$ python -q
>>> import numpy as np
>>> import numpy.linalg as la
>>> np.set_printoptions(suppress=True, linewidth=160)
>>> def tidy(a):
...     return np.round(a, 2) + 0
... 
>>> feats = np.load("sample4.npy")
>>> print(feats)
[[ 0  0  0]
 [ 0  0  0]
 [-3  0  0]
 [ 0  0  0]]
>>> left, sig, VT = la.svd(feats)
>>> print(np.argmax(sig[:-1] / (sig[1:] + 1e-6)) + 1)
1
>>> print(sig)
[3. 0. 0.]
>>> A2 = left[:, :1] @ np.diag(sig[:1]) @ VT[:1]
>>> print(tidy(la.norm(feats - A2, 2)), sig[1])
0.0 0.0
>>> print(np.abs(feats - A2).max())
0.0
>>> print(A2)
[[ 0.  0.  0.]
 [ 0.  0.  0.]
 [-3.  0.  0.]
 [ 0.  0.  0.]]
>>> print(la.matrix_rank(feats, rtol=0.05))
1
>>> print(tidy(la.norm(feats - A2) / la.norm(feats)))
0.0
>>> print(la.matrix_rank(A2))
1
>>> print(la.cond(feats) > 100)
True
>>> print(np.argsort(-la.norm(feats, axis=0).round(6), kind="stable")[:3])
[0 1 2]
>>> print(tidy(la.norm(feats, 2) / la.norm(feats)))
1.0
>>> print([round(float(x), 2) for x in la.svd(feats, compute_uv=False)[:3]])
[3.0, 0.0, 0.0]
>>> print(la.matrix_rank(feats, rtol=0.1))
1
>>> x = np.array([1, 0, 8])
>>> print(la.norm(feats @ x) <= la.norm(feats, 2) * la.norm(x) + 1e-9)
True
>>> print((feats @ x).argmax())
0
>>> print(feats * x)
[[ 0  0  0]
 [ 0  0  0]
 [-3  0  0]
 [ 0  0  0]]
>>> print(np.sign((feats @ x).round(6)))
[ 0  0 -1  0]
>>> print(np.einsum("ij,j->i", feats, x))
[ 0  0 -3  0]
>>> print(feats @ np.eye(3)[1])
[0. 0. 0. 0.]
>>> print(feats @ x)
[ 0  0 -3  0]
>>> A2 = np.array([[-8, -8], [-7, -8]])
>>> W2 = np.array([[-1, -2], [0, -3]])
>>> X = np.block([[A2, np.array([[0, 0], [1, 0]])], [np.zeros((2, 2)), W2]])
>>> print(X)
[[-8. -8.  0.  0.]
 [-7. -8.  1.  0.]
 [ 0.  0. -1. -2.]
 [ 0.  0.  0. -3.]]
>>> print(la.norm(X, axis=1).argmax())
0
>>> print(tidy(la.norm(X[0] - X[1])))
1.41
>>> print(tidy(la.norm(X, axis=0)))
[10.63 11.31  1.41  3.61]
>>> print(tidy(la.norm(X, axis=1)))
[11.31 10.68  2.24  3.  ]
>>> print(tidy(la.norm(X, 1)), tidy(la.norm(X, np.inf)))
16.0 16.0
>>> data = np.array([[1.3, 1.2, 1.1],
...     [0.0, 0.7, 0.7],
...     [1.6, -0.3, -0.2],
...     [-0.6, -0.1, -0.3],
...     [0.5, 0.3, 0.6],
...     [0.7, 1.5, 0.0],
...     [-2.3, -0.4, 0.0],
...     [1.5, 1.9, -0.5],
...     [-0.9, 0.3, 1.5],
...     [2.2, 0.7, 1.1],
...     [-1.0, -0.1, -1.6],
...     [-1.7, 0.1, -0.3],
...     [-0.3, -0.2, -0.6],
...     [-1.2, 0.7, -0.1],
...     [-0.8, 0.6, -1.0],
...     [0.5, 1.4, 1.9],
...     [-0.7, -0.6, 0.1],
...     [0.4, -0.9, -0.1]])
>>> rng = np.random.default_rng(179)
>>> data[:, 0] = -1 * data[:, 2] + 0.05 * rng.normal(size=18)
>>> print(tidy(data))
[[-1.08  1.2   1.1 ]
 [-0.72  0.7   0.7 ]
 [ 0.16 -0.3  -0.2 ]
 [ 0.3  -0.1  -0.3 ]
 [-0.68  0.3   0.6 ]
 [ 0.01  1.5   0.  ]
 [-0.08 -0.4   0.  ]
 [ 0.5   1.9  -0.5 ]
 [-1.52  0.3   1.5 ]
 [-1.04  0.7   1.1 ]
 [ 1.59 -0.1  -1.6 ]
 [ 0.3   0.1  -0.3 ]
 [ 0.67 -0.2  -0.6 ]
 [ 0.13  0.7  -0.1 ]
 [ 1.04  0.6  -1.  ]
 [-1.92  1.4   1.9 ]
 [-0.1  -0.6   0.1 ]
 [ 0.12 -0.9  -0.1 ]]
>>> print([round(float(x), 2) for x in la.svd(data, compute_uv=False)[:3]])
[5.46, 3.21, 0.11]
>>> D = la.norm(data[:, None] - data[None], axis=-1)
>>> print(np.unravel_index(D.round(6).argmax(), D.shape))
(np.int64(10), np.int64(15))
>>> print(la.matrix_rank(D ** 2))
5
>>> print(D.shape)
(18, 18)
>>> print(D[13].round(6).argsort(kind="stable")[:4])
[13 11  5  3]
>>> print(np.flatnonzero(D[13] < D.mean() / 2))
[ 3  5 11 13]
>>> A2 = data / np.sqrt((data ** 2).mean(axis=1, keepdims=True))
>>> print(la.matrix_rank(A2) == la.matrix_rank(data))
True
>>> print(la.matrix_rank(data - data.mean(axis=1, keepdims=True)))
2
>>> print(tidy(la.norm(A2, axis=1)))
[1.73 1.73 1.73 1.73 1.73 1.73 1.73 1.73 1.73 1.73 1.73 1.73 1.73 1.73 1.73 1.73 1.73 1.73]
>>> Xs = data - data.mean(axis=0)
>>> left, sig, VT = la.svd(Xs, full_matrices=False)
>>> print(tidy(Xs.mean(axis=0)))
[0. 0. 0.]
>>> print(la.matrix_rank(Xs))
3
>>> print(np.abs(VT[0]).argmax())
0
>>> print(np.searchsorted(np.cumsum(sig ** 2) / (sig ** 2).sum(), 0.9) + 1)
2
>>> print(tidy(np.abs(VT[-1])))
[0.7  0.01 0.71]
>>> print(tidy(sig ** 2 / (sig ** 2).sum()))
[0.77 0.23 0.  ]
>>> Xs = data - data.mean(axis=0)
>>> vecs = la.svd(Xs)[2][:2]
>>> A2 = Xs - Xs @ vecs.T @ vecs
>>> print(tidy((Xs @ vecs.T).std(axis=0)))
[1.25 0.69]
>>> print(tidy(np.cov(Xs @ vecs.T, rowvar=False)))
[[1.66 0.  ]
 [0.   0.51]]
>>> print(tidy(np.diag(vecs.T @ vecs)))
[0.51 1.   0.49]
>>> mat = np.eye(4, dtype=int)[rng.permutation(4)] * np.array([1, 4, -3, 5])
>>> print(mat)
[[ 0  0 -3  0]
 [ 1  0  0  0]
 [ 0  0  0  5]
 [ 0  4  0  0]]
>>> z = rng.permutation(4)
>>> print(z)
[3 0 1 2]
>>> A2 = mat[z][:, z]
>>> print(A2)
[[ 0  0  4  0]
 [ 0  0  0 -3]
 [ 0  1  0  0]
 [ 5  0  0  0]]
>>> print(np.diag(A2))
[0 0 0 0]
>>> print(tidy(np.sort(np.abs(la.eigvals(A2)))))
[2.78 2.78 2.78 2.78]
>>> Q, r_ = la.qr(A2)
>>> print(Q.T @ Q)
[[1. 0. 0. 0.]
 [0. 1. 0. 0.]
 [0. 0. 1. 0.]
 [0. 0. 0. 1.]]
>>> print(np.trace(Q @ Q.T))
4.0
>>> x = np.array([3, -3, -2, -1])
>>> rhs = mat @ x
>>> b, lr = np.zeros(4), 1 / la.norm(mat, 2) ** 2
>>> for i in range(40):
...     b -= lr * mat.T @ (mat @ b - rhs)
...     if i % 10 == 0: print(i, round(la.norm(mat @ b - rhs), 2))
... 
0 6.46
10 1.92
20 1.27
30 0.85
>>> print(tidy(la.cond(mat)))
5.0
>>> print(tidy(b))
[ 2.41 -3.   -2.   -1.  ]
>>> print(mat @ mat.T)
[[ 9  0  0  0]
 [ 0  1  0  0]
 [ 0  0 25  0]
 [ 0  0  0 16]]
>>> print(tidy(la.svd(mat, compute_uv=False)))
[5. 4. 3. 1.]
>>> J = np.load("case17.npy")
>>> print(J)
[[ -1.87  -4.49  -1.59]
 [ -0.45  -2.29  -1.12]
 [ -7.58  -8.26   0.69]
 [  1.05  -2.76  -2.54]
 [ -7.21 -10.98  -1.23]
 [ -4.94  -3.75   1.18]
 [  2.94   6.84   1.89]
 [ -4.92 -11.29  -3.51]
 [  2.16   6.89   2.55]
 [  3.97   6.54   1.14]
 [ -3.11   0.81   2.83]
 [ 10.53  10.04  -1.6 ]
 [ -3.28   0.88   2.68]
 [ -1.07  -4.77  -2.23]
 [ -1.49   5.37   4.36]
 [ -2.84  -9.32  -3.72]
 [  4.53   6.38   0.36]
 [  0.25  -2.75  -1.59]
 [ -6.04  -8.63  -0.78]
 [ -3.3    0.67   2.89]
 [ -7.65  -8.23   0.69]
 [  5.53   6.24  -0.07]
 [  0.48   2.34   1.01]
 [ -4.68  -1.38   2.43]
 [  0.76  -5.28  -3.6 ]]
>>> x = np.array([8, 3, -3, 0])
>>> h1 = np.maximum(mat @ x, 0)
>>> print(h1)
[ 9  8  0 12]
>>> print(np.flatnonzero(h1 > 1e-9))
[0 1 3]
>>> print(np.maximum(mat @ x, 0) - np.maximum(-mat @ x, 0))
[ 9  8  0 12]
>>> print(mat.T @ h1)
[  8  48 -27   0]
>>> m1 = np.array([[1, 1, -1, -1, -1, -1, 1, 1], [1, 1, 1, 1, 1, 1, 1, 1]])
>>> x = np.array([0, -4, -1, -2, 5, 0, -5, 4])
>>> print(np.sign((m1 @ x).round(6)))
[-1 -1]
>>> print(m1 * x)
[[ 0 -4  1  2 -5  0 -5  4]
 [ 0 -4 -1 -2  5  0 -5  4]]
>>> print(np.einsum("ij,j->i", m1, x))
[-7 -3]
>>> print(m1 @ x)
[-7 -3]
>>> print(m1 @ (2 * x))
[-14  -6]
>>> P = J @ la.solve(J.T @ J, J.T)
>>> print(tidy(P @ J[:, 1]))
[ -4.49  -2.29  -8.26  -2.76 -10.98  -3.75   6.84 -11.29   6.89   6.54   0.81  10.04   0.88  -4.77   5.37  -9.32   6.38  -2.75  -8.63   0.67  -8.23   6.24
   2.34  -1.38  -5.28]
>>> print(np.allclose(P @ P, P))
True
>>> print(tidy(np.trace(P)))
3.0
>>> x = np.array([-2, 0, 3, 1, 0, 2, 0, -1])
>>> h1 = np.maximum(m1 @ x, 0)
>>> print(np.maximum(m1 @ x, 0) - np.maximum(-m1 @ x, 0))
[-9  3]
>>> print(np.maximum(m1 @ (3 * x), 0))
[0 9]
>>> print(h1)
[0 3]
>>> A2 = m1 + rng.integers(-2, 3, (2, 1)) @ rng.integers(-2, 3, (1, 8))
>>> print(A2)
[[ 3  5  1 -3 -5 -3  5  1]
 [ 3  5  3 -1 -3 -1  5  1]]
>>> print(A2 - m1)
[[ 2  4  2 -2 -4 -2  4  0]
 [ 2  4  2 -2 -4 -2  4  0]]
>>> print(np.abs(A2 - m1).sum(axis=1))
[20 20]
>>> print(tidy(la.svd(A2 - m1, compute_uv=False)))
[11.31  0.  ]
>>> print(la.matrix_rank(A2 - m1, tol=1e-8))
1
>>> F = np.load("block9.npy")
>>> print(F)
[[-0.92  0.44 -0.21]
 [-0.34 -0.08  0.37]
 [ 0.42 -0.47  0.74]
 [ 0.85 -0.28 -0.02]
 [ 0.72 -0.24  0.06]
 [ 1.   -0.97  1.  ]
 [-1.    0.42  0.62]
 [-0.91  0.26  0.21]
 [ 0.29  0.3  -0.72]
 [-1.    0.63  0.  ]
 [-0.46  0.22 -0.24]
 [ 0.05  0.4  -0.77]
 [ 0.74 -0.33  0.26]
 [-0.54  0.67 -0.92]
 [ 0.89 -0.85  0.97]
 [-0.2  -0.47  0.87]
 [ 0.66  0.22 -0.75]
 [-0.83 -0.07  0.69]
 [-0.24 -0.39  0.81]
 [-0.42 -0.38  0.84]
 [ 0.97 -0.26 -0.52]
 [-0.1  -0.06  0.2 ]
 [-0.6   0.64 -0.88]]
>>> W2 = F[[19, 17]].astype(float)
>>> for _ in range(5):
...     z = la.norm(F[:, None] - W2, axis=-1).argmin(axis=1)
...     W2 = np.array([F[z == j].mean(axis=0) for j in range(2)])
... 
>>> print(z)
[1 0 0 0 0 0 1 1 1 1 1 1 0 1 0 0 0 1 0 0 0 0 1]
>>> print(np.bincount(z))
[13 10]
>>> K = np.load("mat.npy")
>>> print(K)
[[-2  1 -1 -1]
 [-2 -2 -3 -2]
 [-1  0 -2  1]
 [-2  1 -2 -3]]
>>> A2 = np.array([[1, -2], [-1, 1], [-3, -2], [3, -3]])
>>> print(A2.T @ K.T)
[[-3  3  8 -6]
 [10 14  3 18]]
>>> print(np.einsum("ij,ij->i", K, K))
[ 7 21  6 18]
>>> print(np.vstack([K, A2.T]).shape)
(6, 4)
>>> print(la.matrix_rank(K @ A2))
2
>>> print(np.einsum("ij->j", K))
[-7  0 -8 -5]
>>> print(tidy(np.abs(la.eigvals(K)).max()))
3.56
>>> print(np.allclose(K @ K.T, K.T @ K))
False
>>> print((K - K.T) / 2)
[[ 0.   1.5  0.   0.5]
 [-1.5  0.  -1.5 -1.5]
 [ 0.   1.5  0.   1.5]
 [-0.5  1.5 -1.5  0. ]]
>>> print(la.matrix_power(K, 3))
[[ -7  17   0   2]
 [-66  24 -69 -24]
 [  1  -2   0  13]
 [-29  31 -21  -8]]
>>> print((K + K.T) / 2)
[[-2.  -0.5 -1.  -1.5]
 [-0.5 -2.  -1.5 -0.5]
 [-1.  -1.5 -2.  -0.5]
 [-1.5 -0.5 -0.5 -3. ]]
>>> la.determinant(K)
Traceback (most recent call last):
  File "<python-input-135>", line 1, in <module>
    la.determinant(K)
    ^^^^^^^^^^^^^^
AttributeError: module 'numpy.linalg' has no attribute 'determinant'
>>> print(np.allclose(K, K.T))
False
>>> A2 = K / la.norm(K, axis=1, keepdims=True)
>>> C2 = A2 @ A2.T
>>> print(np.argwhere(np.triu(np.abs(C2) > 0.95, 1)))
[]
>>> print((np.abs(C2) > 0.9).astype(int))
[[1 0 0 0]
 [0 1 0 0]
 [0 0 1 0]
 [0 0 0 1]]
>>> print(tidy(C2))
[[1.   0.58 0.46 0.89]
 [0.58 1.   0.53 0.72]
 [0.46 0.53 1.   0.29]
 [0.89 0.72 0.29 1.  ]]
>>> u = np.array([-2, -2, 0, 1])
>>> A2 = K + np.outer(u, np.eye(4)[3])
>>> print(la.matrix_rank(la.inv(A2) - la.inv(K), tol=1e-8))
1
